$ ipython --no-banner

In [1]: import numpy as np

In [2]: np.set_printoptions(precision=2, suppress=True, linewidth=160)

In [3]: m1 = np.load("m.npy")

In [4]: m1
Out[4]: 
array([[0, 1, 0, 1],
       [1, 0, 1, 0],
       [0, 1, 0, 1],
       [1, 0, 1, 0]])

In [5]: w, V = np.linalg.eigh(m1)

In [6]: np.abs(V[:, -1])
Out[6]: array([0.5, 0.5, 0.5, 0.5])

In [7]: np.linalg.eigvalsh(m1 + 5 * np.eye(4))
Out[7]: array([3., 5., 5., 7.])

In [8]: np.round(V.T @ m1 @ V, 2) + 0
Out[8]: 
array([[-2.,  0.,  0.,  0.],
       [ 0.,  0.,  0.,  0.],
       [ 0.,  0.,  0.,  0.],
       [ 0.,  0.,  0.,  2.]])

In [9]: (w > 1e-8).sum(), (w < -1e-8).sum()
Out[9]: (np.int64(1), np.int64(1))

In [10]: np.round(V @ np.diag(w) @ V.T, 2) + 0
Out[10]: 
array([[0., 1., 0., 1.],
       [1., 0., 1., 0.],
       [0., 1., 0., 1.],
       [1., 0., 1., 0.]])

In [11]: w.round(2) + 0
Out[11]: array([-2.,  0.,  0.,  2.])

In [12]: np.linalg.eigvalsh(m1 @ m1)
Out[12]: array([0., 0., 4., 4.])

In [13]: np.unique(w.round(6) + 0, return_counts=True)[1]
Out[13]: array([1, 2, 1])

In [14]: np.round(V.T @ V, 2) + 0
Out[14]: 
array([[1., 0., 0., 0.],
       [0., 1., 0., 0.],
       [0., 0., 1., 0.],
       [0., 0., 0., 1.]])

In [15]: round(float(np.trace(np.linalg.pinv(m1) @ m1)), 2)
Out[15]: 2.0

In [16]: np.abs(np.diag(np.linalg.qr(m1)[1])) > 1e-9
Out[16]: array([ True,  True, False, False])

In [17]: np.round(m1 @ np.linalg.pinv(m1) @ m1, 2) + 0
Out[17]: 
array([[0., 1., 0., 1.],
       [1., 0., 1., 0.],
       [0., 1., 0., 1.],
       [1., 0., 1., 0.]])

In [18]: np.linalg.lstsq(m1[:-1].T, m1[-1])[2]
Out[18]: np.int32(2)

In [19]: np.allclose(m1[:-1].T @ np.linalg.lstsq(m1[:-1].T, m1[-1])[0], m1[-1])
Out[19]: True

In [20]: E = np.loadtxt("w.csv", delimiter=",")

In [21]: E
Out[21]: 
array([[ 1.8 , -2.31,  0.66],
       [ 0.53, -2.9 ,  0.57],
       [ 1.71,  1.22,  2.15],
       [-2.78,  0.95,  0.59],
       [ 0.49,  1.35,  2.63],
       [-1.96, -1.3 , -1.86],
       [ 1.44,  0.11,  2.63],
       [ 2.65, -0.14, -1.41],
       [-0.56, -2.38,  1.74],
       [-2.3 , -1.07,  1.61],
       [ 1.38,  2.66,  0.16],
       [ 1.05, -2.27, -1.65],
       [-0.41,  2.39,  1.77],
       [-0.87,  1.49,  2.46],
       [-1.44, -1.55,  2.13],
       [-0.31,  1.61,  2.51],
       [-1.17, -2.68, -0.68],
       [ 0.27,  2.98, -0.15],
       [ 0.65, -2.4 , -1.68],
       [ 1.43, -2.49,  0.86],
       [ 1.47,  2.34,  1.17],
       [-2.61, -1.22,  0.83],
       [ 2.52,  1.45, -0.75]])

In [22]: dist = np.linalg.norm(E[:, None] - E[None], axis=-1)

In [23]: np.linalg.matrix_rank(dist ** 2)
Out[23]: np.int64(5)

In [24]: dist.shape
Out[24]: (23, 23)

In [25]: dist[:5, :5]
Out[25]: 
array([[0.  , 1.4 , 3.83, 5.62, 4.36],
       [1.4 , 0.  , 4.57, 5.08, 4.72],
       [3.83, 4.57, 0.  , 4.76, 1.32],
       [5.62, 5.08, 4.76, 0.  , 3.87],
       [4.36, 4.72, 1.32, 3.87, 0.  ]])

In [26]: (dist + 1e9 * np.eye(23)).round(6).argmin(axis=1)
Out[26]: array([19, 19,  6, 21, 15, 16,  2, 22, 14, 21, 20, 18, 15, 15,  9, 13,  5, 10, 11,  0, 10,  9,  7])

In [27]: np.unravel_index(dist.round(6).argmax(), dist.shape)
Out[27]: (np.int64(12), np.int64(18))

In [28]: np.flatnonzero(dist[14] < dist.mean() / 2)
Out[28]: array([ 8,  9, 14, 21])

In [29]: np.linalg.norm(E, axis=1)
Out[29]: array([3.  , 3.  , 3.01, 3.  , 3.  , 3.  , 3.  , 3.01, 3.  , 3.  , 3.  , 3.  , 3.  , 3.  , 3.  , 3.  , 3.  , 3.  , 3.  , 3.  , 3.  , 3.  , 3.  ])

In [30]: dist[14].round(6).argsort(kind="stable")[:4]
Out[30]: array([14,  9,  8, 21])

In [31]: feats = np.loadtxt("layer1.csv", delimiter=",")

In [32]: feats
Out[32]: 
array([[ 0.99,  0.3 ,  0.85],
       [ 1.43,  0.67,  1.47],
       [ 2.21,  1.03,  3.95],
       [ 0.16, -0.1 , -3.38],
       [ 2.44,  1.37,  3.87],
       [ 0.7 ,  0.24, -2.56],
       [ 0.87,  0.18, -1.12],
       [ 0.  , -0.23, -3.31],
       [ 0.69,  0.45,  2.34],
       [ 2.45,  1.53,  7.31]])

In [33]: round(float(np.linalg.norm(feats, "nuc")), 2)
Out[33]: 15.34

In [34]: np.round(np.linalg.norm(feats[7], 1), 2), np.round(np.linalg.norm(feats[7], np.inf), 2)
Out[34]: (np.float64(3.54), np.float64(3.31))

In [35]: np.round(feats[7] @ feats[0], 2)
Out[35]: np.float64(-2.88)

In [36]: round(float(np.linalg.norm(feats[7] - feats[0])), 2)
Out[36]: 4.31

In [37]: round(float(np.linalg.norm(feats, 1)), 2), round(np.linalg.norm(feats, np.inf), 2)
Out[37]: (30.16, np.float64(11.29))

In [38]: np.linalg.norm(feats, axis=0)
Out[38]: array([ 4.65,  2.48, 11.07])

In [39]: np.linalg.norm(feats, axis=1)
Out[39]: array([1.34, 2.16, 4.64, 3.39, 4.78, 2.66, 1.43, 3.32, 2.48, 7.86])

In [40]: z = feats[:, 2] > np.median(feats[:, 2])

In [41]: u = feats[z].mean(axis=0) - feats[~z].mean(axis=0)

In [42]: np.argsort(-np.abs(u).round(6), kind="stable")
Out[42]: array([2, 0, 1])

In [43]: u
Out[43]: array([1.3 , 0.93, 5.69])

In [44]: F = np.load("x.npy")

In [45]: F
Out[45]: 
array([[ 5, -2,  2, -1],
       [-1,  5, -2,  2],
       [ 2, -1,  5, -2],
       [-2,  2, -1,  5]])

In [46]: t3 = np.stack([F, -1 * F, F[::-1]])

In [47]: np.linalg.det(t3)
Out[47]: array([400., 400., 400.])

In [48]: np.linalg.matrix_rank(t3.reshape(3, -1))
Out[48]: np.int64(2)

In [49]: np.linalg.norm(t3, axis=(1, 2))
Out[49]: array([11.66, 11.66, 11.66])

In [50]: np.einsum("bij,cij->bc", t3, t3)
Out[50]: 
array([[ 136, -136,  -84],
       [-136,  136,   84],
       [ -84,   84,  136]])

In [51]: W0 = np.load("dump.npy")

In [52]: W0
Out[52]: 
array([[0, 1, 1],
       [1, 0, 1],
       [1, 1, 0]])

In [53]: np.argwhere(np.triu(W0))
Out[53]: 
array([[0, 1],
       [0, 2],
       [1, 2]])

In [54]: np.trace(W0 @ W0 @ W0) // 6
Out[54]: np.int64(1)

In [55]: L = np.diag(W0.sum(axis=1)) - W0

In [56]: round(np.linalg.det(L[1:, 1:]))
Out[56]: 3

In [57]: L
Out[57]: 
array([[ 2, -1, -1],
       [-1,  2, -1],
       [-1, -1,  2]])
